% ipython --no-banner

In [1]: import numpy as np

In [2]: np.set_printoptions(precision=2, suppress=True, linewidth=140)

In [3]: X = np.load("sample0.npy")

In [4]: X
Out[4]: 
array([[ 16.93,  28.08,   2.98],
       [  6.18,   9.14,  -0.34],
       [ 17.69,  19.69,   0.49],
       [-23.18, -37.52,  -5.12],
       [ -1.42,  -0.9 ,   0.08],
       [  9.54,  16.95,   1.52],
       [ -4.28, -14.81,  -3.56],
       [-12.94, -16.57,  -0.34],
       [-10.53,  -3.65,   0.78],
       [ 12.71,  10.12,  -0.61],
       [ -4.2 ,   2.64,   0.05],
       [ 14.37,  17.46,   0.13],
       [ -9.34, -15.83,  -1.49],
       [-14.42, -10.45,   1.68],
       [-12.31, -12.91,  -0.22],
       [  8.8 ,  10.87,  -0.82]])

In [5]: other = np.c_[X[:, :2] @ np.array([[2, 1], [3, 2]]), np.array([7, 9, 0, 6, 9, 3, 1, 7, 8, 2, 7, 7, 7, 4, 2, 9])]

In [6]: print(other)
[[ 118.1    73.09    7.  ]
 [  39.78   24.46    9.  ]
 [  94.45   57.07    0.  ]
 [-158.92  -98.22    6.  ]
 [  -5.54   -3.22    9.  ]
 [  69.93   43.44    3.  ]
 [ -52.99  -33.9     1.  ]
 [ -75.59  -46.08    7.  ]
 [ -32.01  -17.83    8.  ]
 [  55.78   32.95    2.  ]
 [  -0.48    1.08    7.  ]
 [  81.12   49.29    7.  ]
 [ -66.17  -41.      7.  ]
 [ -60.19  -35.32    4.  ]
 [ -63.35  -38.13    2.  ]
 [  50.21   30.54    9.  ]]

In [7]: np.linalg.norm(np.linalg.qr(X)[0].T @ other, axis=0) ** 2 / ((other ** 2).sum(axis=0) + 1e-12)
Out[7]: array([1.  , 1.  , 0.41])

In [8]: np.linalg.matrix_rank(other)
Out[8]: np.int64(3)

In [9]: P = X @ np.linalg.solve(X.T @ X, X.T)

In [10]: P @ X[:, 0]
Out[10]: array([ 16.93,   6.18,  17.69, -23.18,  -1.42,   9.54,  -4.28, -12.94, -10.53,  12.71,  -4.2 ,  14.37,  -9.34, -14.42, -12.31,   8.8 ])

In [11]: np.allclose(P @ P, P)
Out[11]: True

In [12]: round(np.trace(P), 2)
Out[12]: np.float64(3.0)

In [13]: print(np.round(np.linalg.eigvalsh(P), 2) + 0)
[0. 0. 0. 0. 0. 0. 0. 0. 0. 0. 0. 0. 0. 1. 1. 1.]

In [14]: f, v = X[12], X[8]

In [15]: np.round(f @ f, 2)
Out[15]: np.float64(340.04)

In [16]: round(f @ v, 2)
Out[16]: np.float64(154.97)

In [17]: pr = (f @ v) / (f @ f) * f

In [18]: np.outer(f, v)
Out[18]: 
array([[ 98.35,  34.09,  -7.29],
       [166.69,  57.78, -12.35],
       [ 15.69,   5.44,  -1.16]])

In [19]: np.linalg.matrix_rank(np.outer(f, v))
Out[19]: np.int64(1)

In [20]: np.round((v - pr) @ f, 2)
Out[20]: np.float64(0.0)

In [21]: np.round(np.linalg.norm(f + v) ** 2 + np.linalg.norm(f - v) ** 2, 2)
Out[21]: np.float64(929.71)

In [22]: G = np.cov(X, rowvar=False)

In [23]: np.linalg.eigvalsh(G)[::-1]
Out[23]: array([455.59,  13.89,   0.47])

In [24]: np.corrcoef(X.T)
Out[24]: 
array([[1.  , 0.94, 0.48],
       [0.94, 1.  , 0.72],
       [0.48, 0.72, 1.  ]])

In [25]: np.argwhere(np.triu(np.abs(np.corrcoef(X.T)) > 0.8, 1))
Out[25]: array([[0, 1]])

In [26]: G.shape
Out[26]: (3, 3)

In [27]: np.median(X, axis=0)
Out[27]: array([-2.81,  0.87, -0.08])

In [28]: np.argsort(-X.std(axis=0).round(6), kind="stable")
Out[28]: array([1, 0, 2])

In [29]: cen = (X - X.mean(axis=0)) / X.std(axis=0)

In [30]: cen.std(axis=0)
Out[30]: array([1., 1., 1.])

In [31]: c = np.linalg.lstsq(np.delete(cen, 1, axis=1), cen[:, 1])[0]

In [32]: np.round(1 - np.var(cen[:, 1] - np.delete(cen, 1, axis=1) @ c), 2)
Out[32]: np.float64(0.98)

In [33]: c
Out[33]: array([0.78, 0.34])

In [34]: data = np.diag(10 * np.array([-3, 1, -2])) + np.array([[1, 2, 0], [1, 3, 1], [3, 2, 1]])

In [35]: data
Out[35]: 
array([[-29,   2,   0],
       [  1,  13,   1],
       [  3,   2, -19]])

In [36]: O = data.astype(float).copy()

In [37]: for j in range(3):
    ...:     O[:, j] -= O[:, :j] @ (O[:, :j].T @ O[:, j])
    ...:     O[:, j] /= np.linalg.norm(O[:, j])
    ...: 

In [38]: print(np.round(O.T @ O, 2) + 0)
[[1. 0. 0.]
 [0. 1. 0.]
 [0. 0. 1.]]

In [39]: O, evecs = np.linalg.qr(data[:, :1])[0], np.linalg.qr(data[:, 1:])[0]

In [40]: sigma = np.linalg.svd(O.T @ evecs, compute_uv=False)

In [41]: round(float(np.linalg.norm(O @ O.T - evecs @ evecs.T, 2)), 2)
Out[41]: 1.0

In [42]: sigma
Out[42]: array([0.15])

In [43]: O, r_ = np.linalg.qr(data)

In [44]: print(np.round(O.T @ O, 2) + 0)
[[1. 0. 0.]
 [0. 1. 0.]
 [0. 0. 1.]]

In [45]: print(np.einsum("ij,ji->", data, data))
1379

In [46]: print(round(np.linalg.det(data.T), 2))
7265.0

In [47]: np.round(np.linalg.eigvals(data).sum().real, 2)
Out[47]: np.float64(-35.0)

In [48]: rng = np.random.default_rng(75997)

In [49]: M = np.eye(2, dtype=int)[rng.permutation(2)]

In [50]: M
Out[50]: 
array([[1, 0],
       [0, 1]])

In [51]: M @ np.ones(2)
Out[51]: array([1., 1.])

In [52]: M.sum(axis=1)
Out[52]: array([1, 1])

In [53]: np.linalg.matrix_power(M, 100)
Out[53]: 
array([[1, 0],
       [0, 1]])

In [54]: np.linalg.matrix_power(M, 2)
Out[54]: 
array([[1, 0],
       [0, 1]])

In [55]: np.sort(np.abs(np.linalg.eigvals(M)))[::-1]
Out[55]: array([1., 1.])

In [56]: pr = np.eye(2)[1]

In [57]: for _ in range(5):
    ...:     pr = pr @ M
    ...:     print(pr.round(2))
    ...: 
[0. 1.]
[0. 1.]
[0. 1.]
[0. 1.]
[0. 1.]

In [58]: f = np.array([-1, -5])

In [59]: print(np.array([np.convolve(row, f, "same") for row in M]))
[[-1 -5]
 [ 0 -1]]

In [60]: print(M.sum(axis=1))
[1 1]

In [61]: print(M.shape)
(2, 2)

In [62]: print(np.linalg.svd(M, compute_uv=False))
[1. 1.]

In [63]: np.linalg.matrix_rank(M)
Out[63]: np.int64(2)

In [64]: vals, evecs = np.linalg.eigh(M)

In [65]: x = np.array([1, 2])

In [66]: evecs * np.abs(vals) @ evecs.T
Out[66]: 
array([[1., 0.],
       [0., 1.]])

In [67]: x @ M @ x
Out[67]: np.int64(5)

In [68]: evecs * np.sqrt(vals) @ evecs.T
Out[68]: 
array([[1., 0.],
       [0., 1.]])

In [69]: mat = np.load("mat.npy")

In [70]: mat
Out[70]: 
array([[0.2 , 0.5 , 0.3 ],
       [0.4 , 0.2 , 0.4 ],
       [0.43, 0.29, 0.29]])

In [71]: labels = rng.permutation(3)

In [72]: labels
Out[72]: array([2, 0, 1])

In [73]: other = mat[labels][:, labels]

In [74]: np.round(np.linalg.det(other), 2), np.round(np.linalg.det(mat[labels]), 2)
Out[74]: (np.float64(0.03), np.float64(0.03))

In [75]: np.round(np.trace(other), 2)
Out[75]: np.float64(0.69)

In [76]: x = np.array([0, 0, 0])

In [77]: rhs = mat @ x

In [78]: rhs
Out[78]: array([0., 0., 0.])

In [79]: np.round(np.linalg.solve(mat, rhs + mat[:, 0]), 2) + 0
Out[79]: array([1., 0., 0.])

In [80]: np.linalg.solve(mat, 3 * rhs)
Out[80]: array([0., 0., 0.])

In [81]: np.round(np.linalg.solve(mat, mat[:, 1]), 2) + 0
Out[81]: array([0., 1., 0.])

In [82]: J = np.load("arr.npy")

In [83]: J
Out[83]: 
array([[ 8, 16,  5],
       [16, 12,  5],
       [ 5,  5, 14]])

In [84]: other = J / np.sqrt((J ** 2).mean(axis=1, keepdims=True))

In [85]: print(np.linalg.matrix_rank(J - J.mean(axis=1, keepdims=True)))
2

In [86]: J - J.mean(axis=1, keepdims=True)
Out[86]: 
array([[-1.67,  6.33, -4.67],
       [ 5.  ,  1.  , -6.  ],
       [-3.  , -3.  ,  6.  ]])
